$ python3 -q
>>> import numpy as np
>>> np.set_printoptions(precision=2, suppress=True, linewidth=140)
>>> K = np.load("data.npy")
>>> print(K)
[[ 0.  1.  2. -2. -2.  0.  0.]
 [ 2. -2.  2.  2. -2.  0.  0.]
 [ 1. -2.  0. -2.  2.  0.  0.]
 [ 1. -2.  0. -1.  0.  0.  0.]
 [ 1.  0. -2.  0.  0.  0.  0.]
 [ 0.  0.  0.  0.  0. -2.  0.]
 [ 0.  0.  0.  0.  0.  2.  1.]]
>>> # 2 groups of indices that never mix
>>> print(np.sort(np.linalg.eigvals(K).real))
[-2.   -1.74 -1.74 -0.34 -0.34  1.    1.17]
>>> print(K @ K)
[[  0.  -2.   6.   0.   2.   0.   0.]
 [ -2.  -2.   4. -14.   4.   0.   0.]
 [ -4.   9.  -6.  -4.   2.   0.   0.]
 [ -5.   7.  -2.  -5.   2.   0.   0.]
 [ -2.   5.   2.   2.  -6.   0.   0.]
 [  0.   0.   0.   0.   0.   4.   0.]
 [  0.   0.   0.   0.   0.  -2.   1.]]
>>> print((K != 0).astype(int))
[[0 1 1 1 1 0 0]
 [1 1 1 1 1 0 0]
 [1 1 0 1 1 0 0]
 [1 1 0 1 0 0 0]
 [1 0 1 0 0 0 0]
 [0 0 0 0 0 1 0]
 [0 0 0 0 0 1 1]]
>>> O, R = np.linalg.qr(K)
>>> print(O.shape, R.shape)
(7, 7) (7, 7)
>>> print(np.abs(np.diag(R)))
[2.65 1.96 3.38 3.54 1.29 2.83 0.71]
>>> rng = np.random.default_rng(627)
>>> M2 = K + rng.integers(-2, 3, (7, 5)) @ rng.integers(-2, 3, (5, 7))
>>> print(M2)
[[  4.   3.  -8.  -8.   4.  -4.  10.]
 [ 11.  -7.   2.   6.   1.   1.  -8.]
 [  4.  -8.  -3.  -3.   5.   2.  -3.]
 [-11.   2.   0.  -9.  -2.  -2.  12.]
 [  0.   5. -10.   2.   2.  -6.   4.]
 [  1.  10.  -1.   7.  -5.  -2.  -1.]
 [ -8.   0.   2.   1.  -3.   2.   0.]]
>>> print(np.abs(M2 - K).sum(axis=1))
[42. 30. 21. 40. 28. 25. 15.]
>>> print(M2 - K)
[[  4.   2. -10.  -6.   6.  -4.  10.]
 [  9.  -5.   0.   4.   3.   1.  -8.]
 [  3.  -6.  -3.  -1.   3.   2.  -3.]
 [-12.   4.   0.  -8.  -2.  -2.  12.]
 [ -1.   5.  -8.   2.   2.  -6.   4.]
 [  1.  10.  -1.   7.  -5.   0.  -1.]
 [ -8.   0.   2.   1.  -3.   0.  -1.]]
>>> print(np.round(np.linalg.svd(M2 - K, compute_uv=False), 2) + 0)
[26.35 19.4  15.51  6.51  3.04  0.    0.  ]
>>> print(np.linalg.matrix_rank(M2 - K, tol=1e-8))
5
>>> print(np.round(np.linalg.norm(K[5] - K[2]), 2))
4.12
>>> print(np.round(np.linalg.norm(K[5], 1), 2), round(float(np.linalg.norm(K[5], np.inf)), 2))
2.0 2.0
>>> print(np.linalg.norm(K, axis=0))
[2.65 3.61 3.46 3.61 3.46 2.83 1.  ]
>>> print(np.linalg.norm(K, axis=1).argmax())
1
>>> print(round(np.linalg.norm(K) ** 2 / np.linalg.norm(K, 2) ** 2, 2))
2.98
>>> left, sigma, Vt = np.linalg.svd(K, full_matrices=False)
>>> print(np.round(left.T @ K @ Vt.T, 2) + 0)
[[4.7  0.   0.   0.   0.   0.   0.  ]
 [0.   4.27 0.   0.   0.   0.   0.  ]
 [0.   0.   3.57 0.   0.   0.   0.  ]
 [0.   0.   0.   2.92 0.   0.   0.  ]
 [0.   0.   0.   0.   1.89 0.   0.  ]
 [0.   0.   0.   0.   0.   0.68 0.  ]
 [0.   0.   0.   0.   0.   0.   0.59]]
>>> X = np.loadtxt("out8.csv", delimiter=",")
>>> print(X)
[[ 0.4  -0.13  0.07 -0.02  0.05  0.19]
 [-1.78  1.03 -1.14  0.75 -0.09 -0.49]
 [ 3.93 -2.67  2.71 -1.39 -0.06  1.48]
 [ 3.19 -2.09  2.12 -1.19  0.01  1.24]
 [ 1.28 -0.79  0.79 -0.51  0.06  0.27]
 [ 2.32 -1.62  1.56 -0.64  0.08  0.81]
 [-4.84  3.22 -3.2   1.65  0.02 -1.53]
 [ 0.95 -0.93  0.84 -0.43  0.13  0.43]
 [-1.95  1.37 -1.31  0.58 -0.17 -0.7 ]
 [-7.19  4.7  -4.94  2.17 -0.07 -2.27]
 [ 0.44 -0.33  0.33 -0.32 -0.03  0.27]]
>>> x0 = np.array([0, 3, 3, 2, -3, 2])
>>> rhs = X @ x0
>>> print(np.round(np.linalg.pinv(X) @ X, 2) + 0)
[[1. 0. 0. 0. 0. 0.]
 [0. 1. 0. 0. 0. 0.]
 [0. 0. 1. 0. 0. 0.]
 [0. 0. 0. 1. 0. 0.]
 [0. 0. 0. 0. 1. 0.]
 [0. 0. 0. 0. 0. 1.]]
>>> print(np.round(np.linalg.solve(X.T @ X, X.T @ rhs), 2) + 0)
[ 0.  3.  3.  2. -3.  2.]
>>> print(np.round(np.linalg.lstsq(X, rhs)[0], 2) + 0)
[ 0.  3.  3.  2. -3.  2.]
>>> rhs = rhs + 0.1 * rng.normal(size=11)
>>> print(rhs)
[ 0.03  0.34  0.52  0.07 -0.29 -0.12  0.1  -0.54  0.49 -0.87 -0.04]
>>> b, *_ = np.linalg.lstsq(X, rhs)
>>> print([round(float(np.linalg.norm(np.linalg.solve(X.T @ X + lam * np.eye(6), X.T @ rhs))), 2) for lam in (0, 1, 10, 100)])
[5.03, 0.31, 0.05, 0.02]
>>> print(b)
[ 0.11  2.58  2.7   1.56 -2.78  1.06]
>>> print(np.linalg.cond(X) > 100)
True
>>> print(round(np.log10(np.linalg.cond(X))))
2
>>> print(np.linalg.matrix_rank(X, rtol=0.1))
1
>>> O, _ = np.linalg.qr(np.array([[0.2, -0.5, -1.4], [-1.4, 0.4, 1.5], [-0.5, -2.5, -2.0]]))
>>> arr = -3 * O
>>> print(arr)
[[ 0.4  -0.65 -2.9 ]
 [-2.8   0.9  -0.59]
 [-1.   -2.79  0.49]]
>>> print(np.linalg.svd(arr, compute_uv=False))
[3. 3. 3.]
>>> print(np.round(arr[:, 0] @ arr[:, 2], 2))
-0.0
>>> print(np.round(arr.T @ arr, 2) + 0)
[[9. 0. 0.]
 [0. 9. 0.]
 [0. 0. 9.]]
>>> print(np.linalg.pinv(arr))
[[ 0.04 -0.31 -0.11]
 [-0.07  0.1  -0.31]
 [-0.32 -0.07  0.05]]
>>> print(np.round(arr @ arr.T, 2) + 0)
[[9. 0. 0.]
 [0. 9. 0.]
 [0. 0. 9.]]
>>> M2 = arr + rng.integers(-2, 3, (3, 1)) @ rng.integers(-2, 3, (1, 3))
>>> print(M2)
[[ 0.4  -0.65 -2.9 ]
 [-3.8   0.9   1.41]
 [-1.   -2.79  0.49]]
>>> print(np.abs(M2 - arr).sum(axis=1))
[0. 3. 0.]
>>> print(M2 - arr)
[[ 0.  0.  0.]
 [-1.  0.  2.]
 [ 0.  0.  0.]]
>>> z = rng.permutation(3)
>>> M2 = arr[:, z] * rng.choice([-1, 1], 3)
>>> print(M2)
[[-2.9  -0.4  -0.65]
 [-0.59  2.8   0.9 ]
 [ 0.49  1.   -2.79]]
>>> left, _, Vt = np.linalg.svd(arr.T @ M2)
>>> print(np.round(np.linalg.lstsq(arr, M2)[0], 2) + 0)
[[ 0. -1.  0.]
 [ 0.  0.  1.]
 [ 1.  0.  0.]]
>>> print(z)
[2 0 1]
>>> x0 = np.array([3, -4, -3])
>>> rhs = M2 @ x0
>>> b, lr = np.zeros(3), 1 / np.linalg.norm(M2, 2) ** 2
>>> for i in range(250):
...     b -= lr * M2.T @ (M2 @ b - rhs)
...     if i % 50 == 0: print(i, round(np.linalg.norm(M2 @ b - rhs), 2))
... 
0 0.0
50 0.0
100 0.0
150 0.0
200 0.0
>>> print(b)
[ 3. -4. -3.]
>>> F = np.load("test6.npy")
>>> print(F)
[[1.   0.7  0.49 0.34]
 [0.7  1.   0.7  0.49]
 [0.49 0.7  1.   0.7 ]
 [0.34 0.49 0.7  1.  ]]
>>> # symmetric
>>> vals, vecs = np.linalg.eigh(F)
>>> print(np.unique(vals.round(6) + 0, return_counts=True)[1])
[1 1 1 1]
>>> print(np.abs(vecs[:, -1]))
[0.46 0.54 0.54 0.46]
>>> print((vals > 1e-8).sum(), (vals < -1e-8).sum())
4 0
>>> print(np.abs(vecs[:, -1]).round(6).argmax())
1
>>> print(np.linalg.svd(F, compute_uv=False))
[2.72 0.76 0.32 0.2 ]
>>> print(vecs @ np.diag(vals) @ vecs.T)
[[1.   0.7  0.49 0.34]
 [0.7  1.   0.7  0.49]
 [0.49 0.7  1.   0.7 ]
 [0.34 0.49 0.7  1.  ]]
>>> print(np.round(vecs.T @ vecs, 2) + 0)
[[1. 0. 0. 0.]
 [0. 1. 0. 0.]
 [0. 0. 1. 0.]
 [0. 0. 0. 1.]]
>>> print(np.linalg.eigvalsh(F @ F))
[0.04 0.1  0.57 7.42]
